$ python3 -q
>>> import numpy as np
>>> import numpy.linalg as la
>>> np.set_printoptions(precision=3, suppress=True, linewidth=120, sign=" ")
>>> def rd(a):
...     return np.round(a, 3) + 0
... 
>>> E = np.array([[0.0, 0.0, -2.0], [0.0, 0.0, -1.0], [-2.0, -1.0, 0.0]])
>>> # symmetric, so the eigenvalues are real
>>> rng = np.random.default_rng(9544)
>>> lab = rng.permutation(3)
>>> lab
array([ 0,  1,  2])
>>> B = E[lab][:, lab]
>>> np.diag(B)
array([ 0.,  0.,  0.])
>>> np.trace(B)
np.float64(0.0)
>>> rd(np.sort(np.abs(la.eigvals(B))))
array([ 0.   ,  2.236,  2.236])
>>> vec = np.array([-7, 5, -5])
>>> (E @ vec).argmax()
np.int64(0)
>>> E @ np.eye(3)[0]
array([ 0.,  0., -2.])
>>> E @ (2 * vec)
array([ 20.,  10.,  18.])
>>> E @ vec
array([ 10.,   5.,   9.])
>>> np.einsum("ij,j->i", E, vec)
array([ 10.,   5.,   9.])
>>> E @ np.ones(3)
array([-2., -1., -3.])
>>> np.argsort(-la.norm(E, axis=0).round(6), kind="stable")[:3]
array([ 2,  0,  1])
>>> [round(float(x), 3) for x in la.svd(E, compute_uv=False)[:3]]
[2.236, 2.236, 0.0]
>>> la.matrix_rank(E, rtol=0.1)
np.int64(2)
>>> la.cond(E) > 100
np.True_
>>> B = np.array([[-2], [-7]])
>>> Z = np.array([[-2, 1, -1, -1]])
>>> X = B @ Z
>>> X
array([[ 4, -2,  2,  2],
       [14, -7,  7,  7]])
>>> # column 3 repeats column 2
>>> Uu, sigma, VT = la.svd(E)
>>> rd(sigma)
array([ 2.236,  2.236,  0.   ])
>>> B = Uu[:, :2] @ np.diag(sigma[:2]) @ VT[:2]
>>> rd(la.norm(E - B) / la.norm(E))
np.float64(0.0)
>>> la.matrix_rank(E, rtol=0.05)
np.int64(2)
>>> Uu, sigma, VT = la.svd(X)
>>> evecs = VT[:(sigma > 1e-8).sum()]
>>> vec = X[0] + 2 * X[1] + rng.integers(2) * np.eye(4)[3]
>>> vec
array([ 32., -16.,  16.,  16.])
>>> rd(np.diag(evecs.T @ evecs))
array([ 0.571,  0.143,  0.143,  0.143])
>>> np.allclose(evecs.T @ evecs @ vec, vec)
True
>>> rd(evecs.T @ evecs)
array([[ 0.571, -0.286,  0.286,  0.286],
       [-0.286,  0.143, -0.143, -0.143],
       [ 0.286, -0.143,  0.143,  0.143],
       [ 0.286, -0.143,  0.143,  0.143]])
>>> la.matrix_rank(np.vstack([X, vec]))
np.int64(1)
>>> mat = np.load("arr.npy")
>>> mat
array([[ 0,  0,  0],
       [-1, -1,  0],
       [ 0,  0,  0],
       [ 0,  0,  0],
       [ 0, -1,  1],
       [-1,  0, -1],
       [-2,  1, -3],
       [-1,  1, -2],
       [ 0, -1,  1],
       [ 0, -1,  1],
       [ 0,  0,  0],
       [-1,  1, -2],
       [ 0,  0,  0],
       [-1,  0, -1],
       [ 0,  0,  0],
       [ 0,  0,  0],
       [ 0, -1,  1],
       [-2,  1, -3],
       [ 0, -1,  1],
       [-1,  0, -1],
       [ 0,  0,  0]])
>>> vec = np.array([0, 2, 7])
>>> h1 = np.maximum(mat @ vec, 0)
>>> mat * (h1 > 1e-9)[:, None]
array([[ 0,  0,  0],
       [ 0,  0,  0],
       [ 0,  0,  0],
       [ 0,  0,  0],
       [ 0, -1,  1],
       [ 0,  0,  0],
       [ 0,  0,  0],
       [ 0,  0,  0],
       [ 0, -1,  1],
       [ 0, -1,  1],
       [ 0,  0,  0],
       [ 0,  0,  0],
       [ 0,  0,  0],
       [ 0,  0,  0],
       [ 0,  0,  0],
       [ 0,  0,  0],
       [ 0, -1,  1],
       [ 0,  0,  0],
       [ 0, -1,  1],
       [ 0,  0,  0],
       [ 0,  0,  0]])
>>> np.flatnonzero(h1 > 1e-9)
array([  4,   8,   9,  16,  18])
>>> mat.T @ h1
array([  0, -25,  25])
>>> np.maximum(mat @ (3 * vec), 0)
array([  0,   0,   0,   0,  15,   0,   0,   0,  15,  15,   0,   0,   0,   0,   0,   0,  15,   0,  15,   0,   0])
>>> gram = np.cov(mat, rowvar=False)
>>> gram.shape
(3, 3)
>>> np.argsort(-mat.std(axis=0).round(6), kind="stable")
array([ 2,  1,  0])
>>> np.median(mat, axis=0)
array([ 0.,  0.,  0.])
>>> np.argwhere(np.triu(np.abs(np.corrcoef(mat.T)) > 0.8, 1))
array([[ 0,  2],
       [ 1,  2]])
>>> rd(np.corrcoef(mat[:, 0], mat[:, 1])[0, 1])
np.float64(-0.625)
>>> rd(mat.std(axis=0))
array([ 0.663,  0.683,  1.214])
>>> rd(np.corrcoef(mat.T))
array([[ 1.   , -0.625,  0.898],
       [-0.625,  1.   , -0.905],
       [ 0.898, -0.905,  1.   ]])
>>> rd(gram)
array([[ 0.462, -0.298,  0.76 ],
       [-0.298,  0.49 , -0.788],
       [ 0.76 , -0.788,  1.548]])
>>> la.cond(X) > 100
np.True_
>>> [round(float(x), 3) for x in la.svd(X, compute_uv=False)[:3]]
[19.261, 0.0]
>>> data = np.loadtxt("run18.csv", delimiter=",")
>>> data
array([[ 0.782,  2.014,  0.233],
       [-1.246, -0.39 , -0.008],
       [ 2.251,  0.046,  1.619],
       [-2.101, -2.308, -0.203],
       [ 0.036, -1.032, -0.712],
       [ 0.665, -1.783,  0.723],
       [-1.339,  4.609,  0.213],
       [-0.302,  0.456,  0.559],
       [ 1.442,  2.529,  0.062],
       [ 0.34 , -0.974,  0.099],
       [ 2.862,  2.396,  2.342],
       [ 1.798,  3.538,  0.541],
       [-0.104,  0.27 ,  0.581],
       [ 0.656, -1.495,  0.401],
       [-2.225, -2.065, -0.301],
       [-0.543,  2.701,  0.738]])
>>> lab = data[:, 0] > np.median(data[:, 0])
>>> u = data[lab].mean(axis=0) - data[~lab].mean(axis=0)
>>> rd(u)
array([ 2.328,  0.504,  0.644])
>>> np.argsort(-np.abs(u).round(6), kind="stable")
array([ 0,  2,  1])
>>> rd((((data - data.mean(axis=0)) @ u > 0) == lab).mean())
np.float64(0.938)
>>> ((data - data.mean(axis=0)) @ u > 0).astype(int)
array([ 1,  0,  1,  0,  0,  1,  0,  0,  1,  0,  1,  1,  0,  1,  0,  0])
>>> lab.astype(int)
array([ 1,  0,  1,  0,  0,  1,  0,  0,  1,  1,  1,  1,  0,  1,  0,  0])
>>> W0 = np.load("w.npy")
>>> rd(W0)
array([[-0.289,  0.921,  0.184, -0.184],
       [ 0.921,  0.342, -0.132,  0.132],
       [ 0.184, -0.132,  0.974,  0.026],
       [-0.184,  0.132,  0.026,  0.974]])
>>> vals, evecs = la.eig(W0)
>>> rd(np.sort(la.eigvals(la.inv(W0))))
array([-1.,  1.,  1.,  1.])
>>> rd(np.sort(la.eigvals(W0.T)))
array([-1.,  1.,  1.,  1.])
>>> lab = rng.permutation(4)
>>> lab
array([ 3,  0,  2,  1])
>>> B = W0[lab][:, lab]
>>> rd(la.det(B)), rd(la.det(W0[lab]))
(np.float64(-1.0), np.float64(-1.0))
>>> vec = np.array([3, -3, -3, -3])
>>> rd(np.abs(la.eigvals(W0)))
array([ 1.,  1.,  1.,  1.])
>>> rd(W0.T @ (W0 @ vec))
array([ 3., -3., -3., -3.])
>>> rd(la.det(W0))
np.float64(-1.0)
>>> rd(la.inv(W0))
array([[-0.289,  0.921,  0.184, -0.184],
       [ 0.921,  0.342, -0.132,  0.132],
       [ 0.184, -0.132,  0.974,  0.026],
       [-0.184,  0.132,  0.026,  0.974]])
>>> [p for p in range(1, 25) if np.allclose(la.matrix_power(W0, p), np.eye(4))]
[2, 4, 6, 8, 10, 12, 14, 16, 18, 20, 22, 24]
>>> rd(np.sort(np.abs(np.degrees(np.angle(la.eigvals(W0))))))
array([   0.,    0.,    0.,  180.])
>>> rd(la.norm(vec)), rd(la.norm(W0 @ vec))
(np.float64(6.0), np.float64(6.0))
>>> B = np.array([[2, 1, 5], [4, 1, 5]])
>>> Z = np.kron(B, W0)
>>> rd(la.norm(Z, 2)), rd(la.norm(B, 2) * la.norm(W0, 2))
(np.float64(8.398), np.float64(8.398))
>>> B = np.c_[data[:, :1] @ np.array([[1]]), np.array([4, 0, 0, 1, 3, 1, 2, 4, 4, 5, 5, 3, 4, 4, 5, 2])]
>>> B
array([[ 0.782,  4.   ],
       [-1.246,  0.   ],
       [ 2.251,  0.   ],
       [-2.101,  1.   ],
       [ 0.036,  3.   ],
       [ 0.665,  1.   ],
       [-1.339,  2.   ],
       [-0.302,  4.   ],
       [ 1.442,  4.   ],
       [ 0.34 ,  5.   ],
       [ 2.862,  5.   ],
       [ 1.798,  3.   ],
       [-0.104,  4.   ],
       [ 0.656,  4.   ],
       [-2.225,  5.   ],
       [-0.543,  2.   ]])
>>> la.matrix_rank(np.c_[data, B])
np.int64(4)
>>> rd(la.norm(B - data @ la.lstsq(data, B)[0], axis=0))
array([  0.   ,  11.909])
>>> la.matrix_rank(B)
np.int64(2)
>>> M = np.load("mat.npy")
>>> M
array([[-2.,  3.,  0.],
       [ 3.,  0.,  3.],
       [ 0.,  3., -1.]])
>>> vals, evecs = la.eigh(M)
>>> vec = np.array([0, -2, -2])
>>> (np.sign(evecs[:, -1].round(6)) == np.sign(evecs[0, -1].round(6))).astype(int)
array([ 1,  1,  1])
>>> rd(la.eigvalsh(M[1:, 1:]))
array([-3.541,  2.541])
>>> vec @ M @ vec / (vec @ vec), rd(vals[0]), rd(vals[-1])
(np.float64(2.5), np.float64(-5.099), np.float64(3.579))
>>> rd(evecs * np.abs(vals) @ evecs.T)
array([[ 3.204, -0.76 ,  1.468],
       [-0.76 ,  4.165, -0.271],
       [ 1.468, -0.271,  2.788]])
>>> Uu, sigma, VT = la.svd(M, full_matrices=False)
>>> (sigma > 1e-8).sum()
np.int64(3)
>>> rd(Uu.T @ M @ VT.T)
array([[ 5.099,  0.   ,  0.   ],
       [ 0.   ,  3.579,  0.   ],
       [ 0.   ,  0.   ,  1.479]])
>>> np.abs(Uu[:, 0]).round(6).argmax()
np.int64(1)
>>> rd(np.abs(VT[0]))
array([ 0.616,  0.636,  0.465])
>>> rd(sigma)
array([ 5.099,  3.579,  1.479])
>>> u = np.array([3, 4, 0])
>>> B = M + np.outer(u, np.eye(3)[2])
>>> la.matrix_rank(B - M)
np.int64(1)
>>> B
array([[-2.,  3.,  3.],
       [ 3.,  0.,  7.],
       [ 0.,  3., -1.]])
>>> la.matrix_rank(la.inv(B) - la.inv(M), tol=1e-8)
np.int64(1)
>>> np.all(la.eigvalsh(M) > 0)
np.False_
>>> [round(float(la.det(M[:i, :i])), 2) + 0 for i in range(1, 4)]
[-2.0, -9.0, 27.0]
>>> J = np.loadtxt("a.csv", delimiter=",")
>>> J
array([[ 1.229, -1.433, -1.473,  3.213],
       [ 5.258,  6.71 , -5.054, -1.336],
       [-0.442, -1.967, -3.259,  0.712]])
>>> B = J + rng.integers(-2, 3, (3, 1)) @ rng.integers(-2, 3, (1, 4))
>>> rd(B)
array([[-2.771,  2.567, -5.473,  1.213],
       [ 1.258, 10.71 , -9.054, -3.336],
       [-2.442,  0.033, -5.259, -0.288]])
>>> rd(la.svd(B - J, compute_uv=False))
array([ 10.817,   0.   ,   0.   ])
>>> vec = np.array([-2, -4, 0, -4])
>>> la.norm(J @ vec) <= la.norm(J, 2) * la.norm(vec) + 1e-9
np.True_
>>> rd(J @ np.ones(4))
array([ 1.536,  5.578, -4.956])
>>> rd(J @ (2 * vec))
array([-19.156, -64.024,  11.808])
>>> B = np.array([[2, 1], [1, 1], [1, 2], [1, 0]])
>>> np.vstack([J, B.T]).shape
(5, 4)
>>> la.matrix_rank(np.vstack([J, B.T]))
np.int64(4)
>>> np.einsum("ij->j", J)
array([ 6.045,  3.31 , -9.786,  2.589])
>>> rd(B.T @ J.T)
array([[ 2.765, 10.836, -5.398],
       [-3.15 ,  1.86 , -8.927]])
>>> w1 = np.array([[-6, 2, 7, -7, -9, 5],
...     [1, -1, 4, -8, -5, 8],
...     [0, 9, 8, 6, -6, 6],
...     [2, -5, 0, 3, 5, 5]])
>>> b = np.array([1, 0, 2, -4, -1, 2])
>>> H = np.maximum(J @ w1 + b, 0)
>>> rd(H)
array([[  0.   ,   0.   ,   0.   ,   0.   ,  20.007,   3.908],
       [  0.   ,   0.   ,  25.214,   0.   ,   0.   ,  44.966],
       [  3.109,   0.   ,   0.   ,   0.   ,  35.927,   0.   ]])
>>> (H > 0).astype(int)
array([[ 0,  0,  0,  0,  1,  1],
       [ 0,  0,  1,  0,  0,  1],
       [ 1,  0,  0,  0,  1,  0]])
>>> rd((H > 0).mean(axis=0))
array([ 0.333,  0.   ,  0.333,  0.   ,  0.667,  0.667])
>>> Z = np.array([[3, 4, 4],
...     [5, 1, 0],
...     [-5, -3, 3],
...     [5, 3, 3],
...     [-3, 2, 3],
...     [0, -5, -3]])
>>> rd(H @ Z)
array([[ -60.021,   20.474,   48.297],
       [-126.07 , -300.472,  -59.256],
       [ -98.454,   84.29 ,  120.217]])
>>> K = np.eye(3, dtype=int)[rng.permutation(3)] * np.array([1, 0, 2])
>>> K
array([[ 0,  0,  2],
       [ 0,  0,  0],
       [ 1,  0,  0]])
>>> Uu, sigma, VT = la.svd(K)
>>> sigma
array([ 2.,  1.,  0.])
>>> np.argmax(sigma[:-1] / (sigma[1:] + 1e-6)) + 1
np.int64(2)
>>> B = Uu[:, :2] @ np.diag(sigma[:2]) @ VT[:2]
>>> la.matrix_rank(K, rtol=0.05)
np.int64(2)
>>> rd(la.norm(K - B) / la.norm(K))
np.float64(0.0)
>>> la.matrix_rank(K, rtol=0.1)
np.int64(2)
>>> la.cond(K) > 100
np.True_
>>> [round(float(x), 3) for x in la.svd(K, compute_uv=False)[:3]]
[2.0, 1.0, 0.0]
>>> np.unique(K.round(6), axis=0).shape
(3, 3)
>>> rd(K @ la.pinv(K) @ K)
array([[ 0.,  0.,  2.],
       [ 0.,  0.,  0.],
       [ 1.,  0.,  0.]])
>>> la.lstsq(K[:-1].T, K[-1])[2]
np.int32(1)
>>> np.unique(X.round(6), axis=0).shape
(2, 4)
>>> rd(X @ la.pinv(X) @ X)
array([[ 4., -2.,  2.,  2.],
       [14., -7.,  7.,  7.]])
>>> np.abs(np.diag(la.qr(X)[1])) > 1e-9
array([ True, False])
>>> lab = rng.permutation(3)
>>> lab
array([ 1,  2,  0])
>>> B = K[lab][:, lab]
>>> np.allclose(B, K)
False
>>> rd(la.det(B)), rd(la.det(K[lab]))
(np.float64(0.0), np.float64(0.0))
>>> rd(np.sort(np.abs(la.eigvals(B))))
array([ 0.   ,  1.414,  1.414])
